% python3 -q
>>> import numpy as np
>>> np.set_printoptions(precision=2, suppress=True, linewidth=100)
>>> tidy = lambda a: np.round(a, 2) + 0
>>> Q, _ = np.linalg.qr(np.array([[2.2, -0.7, 1.0, -1.0],
...     [-0.5, 0.8, -0.2, -0.2],
...     [1.8, 2.5, 0.9, -0.6],
...     [-1.1, -2.6, 1.0, -0.3]]))
>>> w = np.array([-3, 3, 1, 1])
>>> K = Q @ np.diag(w) @ Q.T
>>> tidy(K)
array([[-0.34,  0.08, -2.18,  1.71],
       [ 0.08,  1.11,  0.67, -0.62],
       [-2.18,  0.67,  0.04,  0.3 ],
       [ 1.71, -0.62,  0.3 ,  1.2 ]])
>>> Q, evecs = np.linalg.qr(K[:, :2])[0], np.linalg.qr(K[:, 2:])[0]
>>> sigma = np.linalg.svd(Q.T @ evecs, compute_uv=False)
>>> (sigma > 0.9).sum()
np.int64(0)
>>> tidy(sigma)
array([0.44, 0.35])
>>> tidy(np.degrees(np.arccos(sigma.clip(0, 1))))
array([63.58, 69.74])
>>> rng = np.random.default_rng(39150)
>>> idx = rng.permutation(4)
>>> A2 = K[:, idx] * rng.choice([-1, 1], 4)
>>> tidy(A2)
array([[-1.71, -2.18, -0.08, -0.34],
       [ 0.62,  0.67, -1.11,  0.08],
       [-0.3 ,  0.04, -0.67, -2.18],
       [-1.2 ,  0.3 ,  0.62,  1.71]])
>>> left, _, Vh = np.linalg.svd(K.T @ A2)
>>> idx
array([3, 2, 1, 0])
>>> w, evecs = np.linalg.eigh(K)
>>> vec = np.array([1, 1, 3, 1])
>>> tidy(vec @ K @ vec)
np.float64(-2.64)
>>> tidy(evecs * np.abs(w) @ evecs.T)
array([[ 2.7 , -0.61,  0.31,  0.19],
       [-0.61,  1.26,  0.1 , -0.27],
       [ 0.31,  0.1 ,  2.07, -0.94],
       [ 0.19, -0.27, -0.94,  1.96]])
>>> (np.sign(evecs[:, -1].round(6)) == np.sign(evecs[0, -1].round(6))).astype(int)
array([1, 0, 0, 1])
>>> tidy(vec @ K @ vec / (vec @ vec)), tidy(w[0]), tidy(w[-1])
(np.float64(-0.22), np.float64(-3.0), np.float64(3.0))
